$ ipython --no-banner

In [1]: import numpy as np

In [2]: np.set_printoptions(suppress=True, linewidth=140)

In [3]: K = np.load("test1.npy")

In [4]: K.round(1)
Out[4]: 
array([[ 1. ,  0. ,  0. ,  0. ,  0.3],
       [ 0. ,  1. ,  0. ,  0. ,  0. ],
       [ 0. ,  0. ,  1. ,  0. ,  0. ],
       [ 0. ,  0. ,  0. ,  1. ,  0. ],
       [-0.3,  0. ,  0. ,  0. ,  1. ]])

In [5]: np.round(np.linalg.norm(K, axis=0), 1)
Out[5]: array([1., 1., 1., 1., 1.])

In [6]: np.round(np.linalg.pinv(K), 1)
Out[6]: 
array([[ 1. ,  0. ,  0. ,  0. , -0.3],
       [ 0. ,  1. ,  0. ,  0. ,  0. ],
       [ 0. ,  0. ,  1. ,  0. ,  0. ],
       [ 0. ,  0. ,  0. ,  1. ,  0. ],
       [ 0.3,  0. ,  0. ,  0. ,  1. ]])

In [7]: np.round(K.T @ K, 1) + 0
Out[7]: 
array([[1., 0., 0., 0., 0.],
       [0., 1., 0., 0., 0.],
       [0., 0., 1., 0., 0.],
       [0., 0., 0., 1., 0.],
       [0., 0., 0., 0., 1.]])

In [8]: np.round(np.linalg.svd(K, compute_uv=False), 1)
Out[8]: array([1., 1., 1., 1., 1.])

In [9]: x0 = np.array([0, 0, 1, 0, 2])

In [10]: np.round(np.sort(np.abs(np.degrees(np.angle(np.linalg.eigvals(K))))), 1)
Out[10]: array([ 0.,  0.,  0., 15., 15.])

In [11]: round(np.linalg.det(K), 1)
Out[11]: np.float64(1.0)

In [12]: x0 = np.array([0, -2, 1, 2, -5])

In [13]: rhs = K @ x0

In [14]: coef, lr = np.zeros(5), 1 / np.linalg.norm(K, 2) ** 2

In [15]: for i in range(60):
    ...:     coef -= lr * K.T @ (K @ coef - rhs)
    ...:     if i % 10 == 0: print(i, round(np.linalg.norm(K @ coef - rhs), 1))
    ...: 
0 0.0
10 0.0
20 0.0
30 0.0
40 0.0
50 0.0

In [16]: coef.round(1) + 0
Out[16]: array([ 0., -2.,  1.,  2., -5.])
